$ ipython --no-banner

In [1]: import numpy as np

In [2]: np.set_printoptions(suppress=True, linewidth=100)

In [3]: X = np.array([[-0.3, 0.8, 0.2, -0.8, 0.5],
   ...:     [-0.8, 0.0, 0.2, -1.4, 1.4],
   ...:     [-0.3, -1.1, 0.8, 0.1, 0.3],
   ...:     [0.8, 0.1, 0.8, -0.5, 0.4],
   ...:     [1.0, -1.8, -0.2, -0.2, -0.1],
   ...:     [1.1, -1.1, 1.1, -0.3, 0.9],
   ...:     [0.3, 2.4, -0.1, 1.5, 0.5],
   ...:     [-1.7, 0.6, 0.7, -1.2, 0.8],
   ...:     [-0.1, 1.8, -0.1, 0.3, -0.5],
   ...:     [0.4, 1.3, -0.5, 0.5, -0.4],
   ...:     [0.2, -0.5, -0.5, 0.0, -0.2],
   ...:     [1.5, 0.1, -0.2, -0.9, -1.0]])

In [4]: q, Rm = np.linalg.qr(X)

In [5]: np.round(q.T @ q, 2) + 0
Out[5]: 
array([[1., 0., 0., 0., 0.],
       [0., 1., 0., 0., 0.],
       [0., 0., 1., 0., 0.],
       [0., 0., 0., 1., 0.],
       [0., 0., 0., 0., 1.]])

In [6]: round(abs(Rm[0, 0]), 2), round(float(np.linalg.norm(X[:, 0])), 2)
Out[6]: (np.float64(3.02), 3.02)

In [7]: round(float(np.trace(q @ q.T)), 2)
Out[7]: 5.0

In [8]: cen = (X - X.mean(axis=0)) / X.std(axis=0)

In [9]: np.argwhere(np.abs(cen) > 2)
Out[9]: 
array([[6, 3],
       [7, 0]])

In [10]: print(np.round(cen.std(axis=0), 2))
[1. 1. 1. 1. 1.]

In [11]: beta = np.linalg.lstsq(np.delete(cen, 1, axis=1), cen[:, 1])[0]

In [12]: beta.round(2)
Out[12]: array([-0.48, -0.2 ,  0.45, -0.1 ])

In [13]: round(1 - np.var(cen[:, 1] - np.delete(cen, 1, axis=1) @ beta), 2)
Out[13]: np.float64(0.38)

In [14]: np.abs(beta).argmax()
Out[14]: np.int64(0)

In [15]: cen = X - X.mean(axis=0)

In [16]: evecs = np.linalg.svd(cen)[2][:4]

In [17]: Y = cen - cen @ evecs.T @ evecs

In [18]: np.round((cen @ evecs.T).std(axis=0), 2)
Out[18]: array([1.28, 1.04, 0.6 , 0.5 ])

In [19]: np.linalg.norm(Y, axis=1).round(6).argmax()
Out[19]: np.int64(1)

In [20]: np.round(Y.std(axis=0), 2) + 0
Out[20]: array([0.07, 0.  , 0.23, 0.03, 0.2 ])

In [21]: dist = np.linalg.norm(X[:, None] - X[None], axis=-1)

In [22]: print(dist.mean(axis=1).argmax())
6

In [23]: print(np.unravel_index(dist.round(6).argmax(), dist.shape))
(np.int64(4), np.int64(6))

In [24]: print(dist[9].round(6).argsort(kind="stable")[:4])
[ 9  8  6 10]

In [25]: print((dist + 1e9 * np.eye(12)).round(6).argmin(axis=1))
[ 1  7 10  5 10  3  8  1  9  8  4 10]

In [26]: np.linalg.matrix_rank(dist ** 2)
Out[26]: np.int64(7)

In [27]: r0 = np.array([1, 1, 1, 3, 0, -2, 0, 3, 1])

In [28]: v = np.array([-4, 1, -4, -5, -4, 2, 2, 1, 0])

In [29]: mat = np.outer(r0, v)

In [30]: print(mat)
[[ -4   1  -4  -5  -4   2   2   1   0]
 [ -4   1  -4  -5  -4   2   2   1   0]
 [ -4   1  -4  -5  -4   2   2   1   0]
 [-12   3 -12 -15 -12   6   6   3   0]
 [  0   0   0   0   0   0   0   0   0]
 [  8  -2   8  10   8  -4  -4  -2   0]
 [  0   0   0   0   0   0   0   0   0]
 [-12   3 -12 -15 -12   6   6   3   0]
 [ -4   1  -4  -5  -4   2   2   1   0]]

In [31]: # row 1 repeats row 0

In [32]: t3 = np.stack([mat, 3 * mat, mat[::-1]])

In [33]: np.einsum("bij,cij->bc", t3, t3)
Out[33]: 
array([[ 2158,  6474,  -332],
       [ 6474, 19422,  -996],
       [ -332,  -996,  2158]])

In [34]: t3.sum(axis=0)
Out[34]: 
array([[-20,   5, -20, -25, -20,  10,  10,   5,   0],
       [-28,   7, -28, -35, -28,  14,  14,   7,   0],
       [-16,   4, -16, -20, -16,   8,   8,   4,   0],
       [-40,  10, -40, -50, -40,  20,  20,  10,   0],
       [  0,   0,   0,   0,   0,   0,   0,   0,   0],
       [ 20,  -5,  20,  25,  20, -10, -10,  -5,   0],
       [ -4,   1,  -4,  -5,  -4,   2,   2,   1,   0],
       [-52,  13, -52, -65, -52,  26,  26,  13,   0],
       [-20,   5, -20, -25, -20,  10,  10,   5,   0]])

In [35]: np.linalg.matrix_rank(t3)
Out[35]: array([1, 1, 1])

In [36]: t3.shape
Out[36]: (3, 9, 9)

In [37]: print(np.linalg.matrix_rank(t3.reshape(3, -1)))
2

In [38]: np.round(np.linalg.norm(t3, axis=(1, 2)), 2)
Out[38]: array([ 46.45, 139.36,  46.45])

In [39]: Y = mat[0, 0] * mat[1:] - np.outer(mat[1:, 0], mat[0])

In [40]: Y
Out[40]: 
array([[0, 0, 0, 0, 0, 0, 0, 0, 0],
       [0, 0, 0, 0, 0, 0, 0, 0, 0],
       [0, 0, 0, 0, 0, 0, 0, 0, 0],
       [0, 0, 0, 0, 0, 0, 0, 0, 0],
       [0, 0, 0, 0, 0, 0, 0, 0, 0],
       [0, 0, 0, 0, 0, 0, 0, 0, 0],
       [0, 0, 0, 0, 0, 0, 0, 0, 0],
       [0, 0, 0, 0, 0, 0, 0, 0, 0]])

In [41]: np.flatnonzero(~Y.round(6).any(axis=1))
Out[41]: array([0, 1, 2, 3, 4, 5, 6, 7])

In [42]: Uu, sv, VT = np.linalg.svd(mat)

In [43]: np.argmax(sv[:-1] / (sv[1:] + 1e-6)) + 1
Out[43]: np.int64(1)

In [44]: Y = Uu[:, :1] @ np.diag(sv[:1]) @ VT[:1]

In [45]: np.linalg.matrix_rank(mat, rtol=0.05)
Out[45]: np.int64(1)

In [46]: np.round(np.linalg.norm(mat - Y, 2), 2), round(sv[1], 2)
Out[46]: (np.float64(0.0), np.float64(0.0))

In [47]: np.linalg.matrix_rank(Y)
Out[47]: np.int64(1)

In [48]: Y.round(2)
Out[48]: 
array([[ -4.,   1.,  -4.,  -5.,  -4.,   2.,   2.,   1.,   0.],
       [ -4.,   1.,  -4.,  -5.,  -4.,   2.,   2.,   1.,   0.],
       [ -4.,   1.,  -4.,  -5.,  -4.,   2.,   2.,   1.,   0.],
       [-12.,   3., -12., -15., -12.,   6.,   6.,   3.,   0.],
       [  0.,   0.,   0.,   0.,   0.,   0.,   0.,   0.,   0.],
       [  8.,  -2.,   8.,  10.,   8.,  -4.,  -4.,  -2.,   0.],
       [  0.,   0.,   0.,   0.,   0.,   0.,   0.,   0.,   0.],
       [-12.,   3., -12., -15., -12.,   6.,   6.,   3.,   0.],
       [ -4.,   1.,  -4.,  -5.,  -4.,   2.,   2.,   1.,   0.]])

In [49]: M = np.loadtxt("x.csv", delimiter=",")

In [50]: M
Out[50]: 
array([[ 0., -1., -1.,  3., -2., -2.,  3.,  0.,  0.,  4.,  1.,  3.,  2.,  3.],
       [-1.,  0.,  2., -5.,  0.,  2., -4.,  0.,  1., -4.,  2.,  2.,  0.,  1.],
       [-1.,  2.,  4.,  4., -5.,  3.,  5.,  0.,  1.,  4., -2., -1.,  0., -1.],
       [ 3., -5.,  4., -4., -4., -1., -5.,  1., -5., -1.,  1., -4., -1., -2.],
       [-2.,  0., -5., -4., -6., -5.,  2., -4.,  4.,  2.,  0.,  3.,  2.,  1.],
       [-2.,  2.,  3., -1., -5., -2., -4., -3.,  4., -3.,  2.,  3.,  5.,  6.],
       [ 3., -4.,  5., -5.,  2., -4., -4.,  6., -2., -1., -1.,  6.,  3., -3.],
       [ 0.,  0.,  0.,  1., -4., -3.,  6., -4.,  1., -1.,  0.,  1.,  2.,  2.],
       [ 0.,  1.,  1., -5.,  4.,  4., -2.,  1.,  2.,  3., -1.,  4., -1., -6.],
       [ 4., -4.,  4., -1.,  2., -3., -1., -1.,  3.,  2., -3.,  1.,  0.,  3.],
       [ 1.,  2., -2.,  1.,  0.,  2., -1.,  0., -1., -3.,  6.,  2., -4.,  0.],
       [ 3.,  2., -1., -4.,  3.,  3.,  6.,  1.,  4.,  1.,  2.,  4.,  1.,  3.],
       [ 2.,  0.,  0., -1.,  2.,  5.,  3.,  2., -1.,  0., -4.,  1.,  6., -2.],
       [ 3.,  1., -1., -2.,  1.,  6., -3.,  2., -6.,  3.,  0.,  3., -2., -4.]])

In [51]: # symmetric

In [52]: np.round(np.linalg.norm(M, "nuc"), 2)
Out[52]: np.float64(131.15)

In [53]: print(round(float(np.linalg.norm(M, 2)), 2))
21.81

In [54]: np.round(np.linalg.norm(M[5], 1), 2), round(float(np.linalg.norm(M[5], np.inf)), 2)
Out[54]: (np.float64(45.0), 6.0)

In [55]: round(np.linalg.norm(M[5] - M[0]), 2)
Out[55]: np.float64(14.0)

In [56]: rng = np.random.default_rng(749)

In [57]: Y = M + rng.integers(-2, 3, (14, 11)) @ rng.integers(-2, 3, (11, 14))

In [58]: print(Y)
[[  9. -15.  10.   3.  -1.   2.  11.   1.   7.   9.  -7.   6.   9.  11.]
 [-12.   6.   3.  -6.  -4. -16.  -1.   0.  -7. -16.   3.  14.  -9. -15.]
 [  5.  -3.  -6.   8.   4.  16.   6.  -8.  -8.   5. -14. -13.   7.  -2.]
 [  2.  -1.   2.  -4.  -7.  -3.  -4.   7.  -5.   3.  10.  -3. -10. -10.]
 [ -3.  -3.  -9.  -6.  -1.  -3.   4.  -7.   1.  -6.   5.   7.   3.  -2.]
 [ -4.   9.   1.  10.  -4.   5.  -3.   0.   6.  -6.   5.   2.  -2.  10.]
 [ -9. -11.   7.  -3.   1.  -8.   1.   2.   2.  -6.  -5.   8.  -2.  -5.]
 [  2.   0.   4.   1. -11.  -4.  11.  -9.  -2.   2.   4.  -5.   3.   5.]
 [ -7.  10. -10.   2.   3.  12. -14.   1.   0.  11.  -5.  -7.  -3.  -6.]
 [ -9.  -4.   3.  -8.   5.  -5.  -5.   5.  11.   2.  -1.   6.  -3.   0.]
 [ -1. -11.  19.  -2.   0.  -6.  16.   4.   4. -10.   5.  16.  -5.   0.]
 [  3.   2.   4.  -5.   3.  15.  11.   0.  12.   3.  19.  -8.   0.  19.]
 [-14.   6.   2. -14.   4.   3.  -2.  10.  -4.   5.  -3.   3.   9. -11.]
 [ 14.  -7.  -2.   1.  10.   8.  -2.   3.   5.   5. -18.  -4.  -3.   3.]]

In [59]: np.round(np.linalg.svd(Y - M, compute_uv=False), 2) + 0
Out[59]: 
array([55.44, 49.02, 35.7 , 27.32, 23.04, 20.37, 16.16, 12.75, 11.53,  9.12,  1.9 ,  0.  ,  0.  ,
        0.  ])

In [60]: ev, evecs = np.linalg.eigh(M)

In [61]: x = np.array([-3, -2, 1, -1, -2, 0, -1, 3, 0, -3, -1, -3, -3, 3])

In [62]: np.abs(M).sum(axis=1).max(), round(float(np.abs(ev).max()), 2)
Out[62]: (np.float64(49.0), 21.81)

In [63]: x @ M @ x
Out[63]: np.float64(80.0)

In [64]: ev, evecs = np.linalg.eigh(M)

In [65]: print((ev > 1e-8).sum(), (ev < -1e-8).sum())
7 7

In [66]: J = np.loadtxt("out6.csv", delimiter=",")

In [67]: J
Out[67]: 
array([[ 1.,  1.,  0.,  1.],
       [ 2.,  1.,  1.,  3.],
       [ 4.,  2.,  3.,  3.],
       [ 5.,  2.,  4.,  4.],
       [ 7.,  3.,  4.,  6.],
       [ 7.,  3.,  6.,  8.],
       [ 9.,  5.,  8.,  8.],
       [11.,  6., 10.,  8.],
       [12.,  7., 11.,  8.],
       [13.,  7., 12.,  8.],
       [14.,  8., 14.,  8.],
       [14., 10., 14.,  8.],
       [15., 10., 14., 10.],
       [15., 10., 16., 11.],
       [17., 11., 17., 12.],
       [19., 11., 19., 13.],
       [19., 13., 21., 13.],
       [21., 15., 21., 13.],
       [23., 16., 22., 14.],
       [23., 17., 22., 16.],
       [25., 18., 23., 17.],
       [26., 20., 24., 18.],
       [26., 20., 26., 19.],
       [28., 22., 28., 19.],
       [30., 24., 29., 21.],
       [32., 24., 30., 21.],
       [33., 26., 32., 22.],
       [33., 28., 33., 24.],
       [34., 28., 33., 25.],
       [36., 28., 33., 26.],
       [37., 29., 34., 26.],
       [37., 31., 35., 27.],
       [39., 31., 36., 28.],
       [40., 32., 36., 30.],
       [42., 32., 38., 30.]])

In [68]: gram = np.cov(J, rowvar=False)

In [69]: np.round(np.corrcoef(J.T), 2)
Out[69]: 
array([[1.  , 0.99, 0.99, 0.99],
       [0.99, 1.  , 0.99, 0.99],
       [0.99, 0.99, 1.  , 0.98],
       [0.99, 0.99, 0.98, 1.  ]])

In [70]: print(np.argsort(-J.std(axis=0).round(6), kind="stable"))
[0 2 1 3]

In [71]: print(np.round(np.polyfit(J[:, 2], J[:, 1], 1), 2))
[ 0.89 -2.3 ]

In [72]: gram.shape
Out[72]: (4, 4)

In [73]: print(np.round(np.linalg.eigvalsh(gram)[::-1], 2))
[453.45   1.98   0.8    0.37]

In [74]: round(float(np.corrcoef(J[:, 2], J[:, 1])[0, 1]), 2)
Out[74]: 0.99

In [75]: np.round(J.std(axis=0), 2)
Out[75]: array([11.86, 10.22, 11.34,  8.36])
